% ipython --no-banner

In [1]: import numpy as np

In [2]: from numpy import linalg as LA

In [3]: np.set_printoptions(precision=2, suppress=True, linewidth=160)

In [4]: r0 = np.array([1, 3, 2, 2, 2, 0])

In [5]: v = np.array([2, 3, 3, 3, 2, 1, 3])

In [6]: data = np.outer(r0, v)

In [7]: data
Out[7]: 
array([[2, 3, 3, 3, 2, 1, 3],
       [6, 9, 9, 9, 6, 3, 9],
       [4, 6, 6, 6, 4, 2, 6],
       [4, 6, 6, 6, 4, 2, 6],
       [4, 6, 6, 6, 4, 2, 6],
       [0, 0, 0, 0, 0, 0, 0]])

In [8]: U, sig, Vt = LA.svd(data)

In [9]: V = Vt[:(sig > 1e-8).sum()]

In [10]: rng = np.random.default_rng(6178)

In [11]: x0 = data[1] + -2 * data[0] + rng.integers(2) * np.eye(7)[1]

In [12]: x0
Out[12]: array([2., 3., 3., 3., 2., 1., 3.])

In [13]: V.T @ V
Out[13]: 
array([[0.09, 0.13, 0.13, 0.13, 0.09, 0.04, 0.13],
       [0.13, 0.2 , 0.2 , 0.2 , 0.13, 0.07, 0.2 ],
       [0.13, 0.2 , 0.2 , 0.2 , 0.13, 0.07, 0.2 ],
       [0.13, 0.2 , 0.2 , 0.2 , 0.13, 0.07, 0.2 ],
       [0.09, 0.13, 0.13, 0.13, 0.09, 0.04, 0.13],
       [0.04, 0.07, 0.07, 0.07, 0.04, 0.02, 0.07],
       [0.13, 0.2 , 0.2 , 0.2 , 0.13, 0.07, 0.2 ]])

In [14]: LA.matrix_rank(np.vstack([data, x0]))
Out[14]: np.int64(1)

In [15]: r0 = np.array([1, 1, 1])

In [16]: np.array([np.convolve(row, r0, "same") for row in data])
Out[16]: 
array([[ 5,  8,  9,  8,  6,  6,  4],
       [15, 24, 27, 24, 18, 18, 12],
       [10, 16, 18, 16, 12, 12,  8],
       [10, 16, 18, 16, 12, 12,  8],
       [10, 16, 18, 16, 12, 12,  8],
       [ 0,  0,  0,  0,  0,  0,  0]])

In [17]: np.correlate(data[2], data[0], "full")
Out[17]: array([12, 22, 32, 48, 60, 70, 90, 70, 60, 48, 32, 22, 12])

In [18]: round(LA.norm(data[2], 1), 2), round(LA.norm(data[2], np.inf), 2)
Out[18]: (np.float64(34.0), np.float64(6.0))

In [19]: round(LA.norm(data, "nuc"), 2)
Out[19]: np.float64(31.46)

In [20]: LA.norm(data, axis=1)
Out[20]: array([ 6.71, 20.12, 13.42, 13.42, 13.42,  0.  ])

In [21]: data[2] @ data[0]
Out[21]: np.int64(90)

In [22]: round(float(LA.norm(data, 2)), 2)
Out[22]: 31.46

In [23]: m1 = np.load("test19.npy")

In [24]: m1
Out[24]: 
array([[ 0,  1, -3,  0,  3],
       [ 0,  0,  1,  3, -1],
       [ 0,  0,  0, -3,  3],
       [ 0,  0,  0,  0, -1],
       [ 0,  0,  0,  0,  0]])

In [25]: U, sig, Vt = LA.svd(m1)

In [26]: V = Vt[:(sig > 1e-8).sum()]

In [27]: x0 = m1[0] + -2 * m1[3] + rng.integers(2) * np.eye(5)[2]

In [28]: x0
Out[28]: array([ 0.,  1., -3.,  0.,  5.])

In [29]: np.allclose(V.T @ V @ x0, x0)
Out[29]: True

In [30]: np.diag(V.T @ V)
Out[30]: array([0., 1., 1., 1., 1.])

In [31]: np.round(V.T @ V, 2) + 0
Out[31]: 
array([[0., 0., 0., 0., 0.],
       [0., 1., 0., 0., 0.],
       [0., 0., 1., 0., 0.],
       [0., 0., 0., 1., 0.],
       [0., 0., 0., 0., 1.]])

In [32]: round(float(LA.norm(x0 - V.T @ V @ x0)), 2)
Out[32]: 0.0

In [33]: arr = np.loadtxt("arr.csv", delimiter=",")

In [34]: arr
Out[34]: 
array([[4., 0., 0., 3., 0., 3., 3., 3., 3.],
       [0., 4., 3., 0., 3., 0., 0., 0., 0.],
       [0., 3., 4., 0., 3., 0., 0., 0., 0.],
       [3., 0., 0., 4., 0., 3., 3., 3., 3.],
       [0., 3., 3., 0., 4., 0., 0., 0., 0.],
       [3., 0., 0., 3., 0., 4., 3., 3., 3.],
       [3., 0., 0., 3., 0., 3., 4., 3., 3.],
       [3., 0., 0., 3., 0., 3., 3., 4., 3.],
       [3., 0., 0., 3., 0., 3., 3., 3., 4.]])

In [35]: other = arr / np.sqrt((arr ** 2).mean(axis=1, keepdims=True))

In [36]: LA.norm(other, axis=1)
Out[36]: array([3., 3., 3., 3., 3., 3., 3., 3., 3.])

In [37]: LA.matrix_rank(other) == LA.matrix_rank(arr)
Out[37]: np.True_

In [38]: O, V = LA.qr(arr[:, :2])[0], LA.qr(arr[:, 2:])[0]

In [39]: sig = LA.svd(O.T @ V, compute_uv=False)

In [40]: round(float(LA.norm(O @ O.T - V @ V.T, 2)), 2)
Out[40]: 1.0

In [41]: (sig > 0.9).sum()
Out[41]: np.int64(2)

In [42]: np.degrees(np.arccos(sig.clip(0, 1)))
Out[42]: array([ 8.06, 12.09])

In [43]: A = np.load("sample19.npy")

In [44]: A
Out[44]: 
array([[-1.4, -1. ,  0. , -4.8, -0.8],
       [ 0.2, -1.4,  2.5, -2.4, -1.4],
       [ 1.1,  1.5,  0.8, -5.1, -0.4]])

In [45]: U, sig, Vt = LA.svd(A, full_matrices=False)

In [46]: np.abs(U[:, 0]).round(6).argmax()
Out[46]: np.int64(2)

In [47]: sig
Out[47]: array([7.66, 2.92, 2.4 ])

In [48]: np.round(U.T @ U, 2) + 0
Out[48]: 
array([[1., 0., 0.],
       [0., 1., 0.],
       [0., 0., 1.]])

In [49]: np.round(U.T @ A @ Vt.T, 2) + 0
Out[49]: 
array([[7.66, 0.  , 0.  ],
       [0.  , 2.92, 0.  ],
       [0.  , 0.  , 2.4 ]])

In [50]: np.round(Vt @ Vt.T, 2) + 0
Out[50]: 
array([[1., 0., 0.],
       [0., 1., 0.],
       [0., 0., 1.]])

In [51]: np.abs(Vt[0])
Out[51]: array([0.01, 0.03, 0.2 , 0.96, 0.17])

In [52]: np.allclose(U * sig @ Vt, A)
Out[52]: True

In [53]: other = A + rng.integers(-2, 3, (3, 1)) @ rng.integers(-2, 3, (1, 5))

In [54]: other
Out[54]: 
array([[-0.4,  1. ,  0. , -6.8,  1.2],
       [ 1.2,  0.6,  2.5, -4.4,  0.6],
       [ 3.1,  5.5,  0.8, -9.1,  3.6]])

In [55]: LA.matrix_rank(other - A, tol=1e-8)
Out[55]: np.int64(1)

In [56]: np.round(LA.svd(other - A, compute_uv=False), 2) + 0
Out[56]: array([8.83, 0.  , 0.  ])

In [57]: gram = other.T @ other

In [58]: np.round(LA.eigvalsh(gram)[::-1], 2) + 0
Out[58]: array([196.6 ,  10.53,   5.75,   0.  ,   0.  ])

In [59]: (other @ other.T).shape
Out[59]: (3, 3)

In [60]: LA.svd(other, compute_uv=False) ** 2
Out[60]: array([196.6 ,  10.53,   5.75])

In [61]: x0 = np.array([4, -5, 4, 1, -1])

In [62]: (A * x0).sum(axis=1)
Out[62]: array([-4.6, 16.8, -4.6])

In [63]: A @ np.eye(5)[1]
Out[63]: array([-1. , -1.4,  1.5])

In [64]: (A @ x0).argmax()
Out[64]: np.int64(1)

In [65]: A @ x0
Out[65]: array([-4.6, 16.8, -4.6])

In [66]: np.einsum("ij,j->i", A, x0)
Out[66]: array([-4.6, 16.8, -4.6])

In [67]: A @ (2 * x0)
Out[67]: array([-9.2, 33.6, -9.2])

In [68]: J = np.loadtxt("m.csv", delimiter=",")

In [69]: J
Out[69]: 
array([[-2.,  1.,  0.,  0.,  0.,  0.,  0.,  0.],
       [ 0., -2.,  1.,  0.,  0.,  0.,  0.,  0.],
       [ 0.,  0., -2.,  1.,  0.,  0.,  0.,  0.],
       [ 0.,  0.,  0., -2.,  1.,  0.,  0.,  0.],
       [ 0.,  0.,  0.,  0., -2.,  1.,  0.,  0.],
       [ 0.,  0.,  0.,  0.,  0., -2.,  1.,  0.],
       [ 0.,  0.,  0.,  0.,  0.,  0., -2.,  1.],
       [ 0.,  0.,  0.,  0.,  0.,  0.,  0., -2.]])

In [70]: blk = np.stack([J, 2 * J, J[::-1]])

In [71]: (blk @ J.T).shape
Out[71]: (3, 8, 8)

In [72]: LA.matrix_rank(blk.reshape(3, -1))
Out[72]: np.int64(2)

In [73]: LA.det(blk)
Out[73]: array([  256., 65536.,   256.])

In [74]: feats = np.load("layer15.npy")

In [75]: feats
Out[75]: 
array([[ 6,  2,  2,  6,  5,  2],
       [11,  0,  0, 18, 37,  0],
       [11,  0,  0, 12, 16,  0],
       [ 4,  0,  0, 10, 23,  0],
       [18,  0,  0, 22, 37,  0],
       [18,  0,  0, 20, 30,  0],
       [ 1,  0,  0,  4,  8,  5],
       [17,  0,  0, 20, 32,  0],
       [13,  0,  0, 20, 40,  0],
       [11,  0,  0, 20, 44,  0],
       [ 5,  0,  0, 12, 28,  0],
       [ 4,  0,  0, 12, 30,  0]])

In [76]: round(np.trace(LA.pinv(feats) @ feats), 2)
Out[76]: np.float64(5.0)

In [77]: np.round(feats @ LA.pinv(feats) @ feats, 2) + 0
Out[77]: 
array([[ 6.,  2.,  2.,  6.,  5.,  2.],
       [11.,  0.,  0., 18., 37.,  0.],
       [11.,  0.,  0., 12., 16.,  0.],
       [ 4.,  0.,  0., 10., 23.,  0.],
       [18.,  0.,  0., 22., 37.,  0.],
       [18.,  0.,  0., 20., 30.,  0.],
       [ 1.,  0.,  0.,  4.,  8.,  5.],
       [17.,  0.,  0., 20., 32.,  0.],
       [13.,  0.,  0., 20., 40.,  0.],
       [11.,  0.,  0., 20., 44.,  0.],
       [ 5.,  0.,  0., 12., 28.,  0.],
       [ 4.,  0.,  0., 12., 30.,  0.]])

In [78]: np.abs(np.diag(LA.qr(feats)[1])) > 1e-9
Out[78]: array([ True,  True, False,  True,  True,  True])
